>>> import numpy as np
>>> import numpy.linalg as la
>>> np.set_printoptions(suppress=True, linewidth=160)
>>> rng = np.random.default_rng(2951)
>>> idx = rng.integers(0, 3, 11)
>>> A = (idx[:, None] == idx) * -1 + np.eye(11)
>>> A
array([[ 0., -1., -1.,  0.,  0., -1., -1.,  0.,  0.,  0.,  0.],
       [-1.,  0., -1.,  0.,  0., -1., -1.,  0.,  0.,  0.,  0.],
       [-1., -1.,  0.,  0.,  0., -1., -1.,  0.,  0.,  0.,  0.],
       [ 0.,  0.,  0.,  0., -1.,  0.,  0., -1.,  0., -1., -1.],
       [ 0.,  0.,  0., -1.,  0.,  0.,  0., -1.,  0., -1., -1.],
       [-1., -1., -1.,  0.,  0.,  0., -1.,  0.,  0.,  0.,  0.],
       [-1., -1., -1.,  0.,  0., -1.,  0.,  0.,  0.,  0.,  0.],
       [ 0.,  0.,  0., -1., -1.,  0.,  0.,  0.,  0., -1., -1.],
       [ 0.,  0.,  0.,  0.,  0.,  0.,  0.,  0.,  0.,  0.,  0.],
       [ 0.,  0.,  0., -1., -1.,  0.,  0., -1.,  0.,  0., -1.],
       [ 0.,  0.,  0., -1., -1.,  0.,  0., -1.,  0., -1.,  0.]])
>>> np.unique(A.round(6), axis=0).shape
(11, 11)
>>> round(float(np.trace(la.pinv(A) @ A)), 4)
10.0
>>> A @ A
array([[4., 3., 3., 0., 0., 3., 3., 0., 0., 0., 0.],
       [3., 4., 3., 0., 0., 3., 3., 0., 0., 0., 0.],
       [3., 3., 4., 0., 0., 3., 3., 0., 0., 0., 0.],
       [0., 0., 0., 4., 3., 0., 0., 3., 0., 3., 3.],
       [0., 0., 0., 3., 4., 0., 0., 3., 0., 3., 3.],
       [3., 3., 3., 0., 0., 4., 3., 0., 0., 0., 0.],
       [3., 3., 3., 0., 0., 3., 4., 0., 0., 0., 0.],
       [0., 0., 0., 3., 3., 0., 0., 4., 0., 3., 3.],
       [0., 0., 0., 0., 0., 0., 0., 0., 0., 0., 0.],
       [0., 0., 0., 3., 3., 0., 0., 3., 0., 4., 3.],
       [0., 0., 0., 3., 3., 0., 0., 3., 0., 3., 4.]])
>>> np.flatnonzero(la.matrix_power((A != 0) + (A.T != 0) + np.eye(11), 11)[10])
array([ 3,  4,  7,  9, 10])
>>> np.round(np.sort(la.eigvals(A).real), 4)
array([-4., -4.,  0.,  1.,  1.,  1.,  1.,  1.,  1.,  1.,  1.])
>>> [round(float(la.det(A[:i, :i])), 2) + 0 for i in range(1, 12)]
[0.0, -1.0, -2.0, 0.0, 2.0, 3.0, 4.0, 8.0, 0.0, 0.0, 0.0]
>>> left, sigma, Vh = la.svd(A)
>>> evecs = Vh[:(sigma > 1e-8).sum()]
>>> vec = A[8] + -2 * A[3] + rng.integers(2) * np.eye(11)[0]
>>> vec
array([0., 0., 0., 0., 2., 0., 0., 2., 0., 2., 2.])
>>> la.matrix_rank(np.vstack([A, vec]))
np.int64(10)
>>> np.round(np.diag(evecs.T @ evecs), 4) + 0
array([1., 1., 1., 1., 1., 1., 1., 1., 0., 1., 1.])
>>> round(float(la.norm(vec - evecs.T @ evecs @ vec)), 4)
0.0
>>> left, sigma, Vh = la.svd(A)
>>> sigma.round(4) + 0
array([4., 4., 1., 1., 1., 1., 1., 1., 1., 1., 0.])
>>> B = left[:, :10] @ np.diag(sigma[:10]) @ Vh[:10]
>>> la.matrix_rank(B)
np.int64(10)
>>> B.round(4) + 0
array([[ 0., -1., -1.,  0.,  0., -1., -1.,  0.,  0.,  0.,  0.],
       [-1.,  0., -1.,  0.,  0., -1., -1.,  0.,  0.,  0.,  0.],
       [-1., -1.,  0.,  0.,  0., -1., -1.,  0.,  0.,  0.,  0.],
       [ 0.,  0.,  0.,  0., -1.,  0.,  0., -1.,  0., -1., -1.],
       [ 0.,  0.,  0., -1.,  0.,  0.,  0., -1.,  0., -1., -1.],
       [-1., -1., -1.,  0.,  0.,  0., -1.,  0.,  0.,  0.,  0.],
       [-1., -1., -1.,  0.,  0., -1.,  0.,  0.,  0.,  0.,  0.],
       [ 0.,  0.,  0., -1., -1.,  0.,  0.,  0.,  0., -1., -1.],
       [ 0.,  0.,  0.,  0.,  0.,  0.,  0.,  0.,  0.,  0.,  0.],
       [ 0.,  0.,  0., -1., -1.,  0.,  0., -1.,  0.,  0., -1.],
       [ 0.,  0.,  0., -1., -1.,  0.,  0., -1.,  0., -1.,  0.]])
>>> la.matrix_rank(A, rtol=0.05)
np.int64(10)
>>> round(np.abs(A - B).max(), 4)
np.float64(0.0)
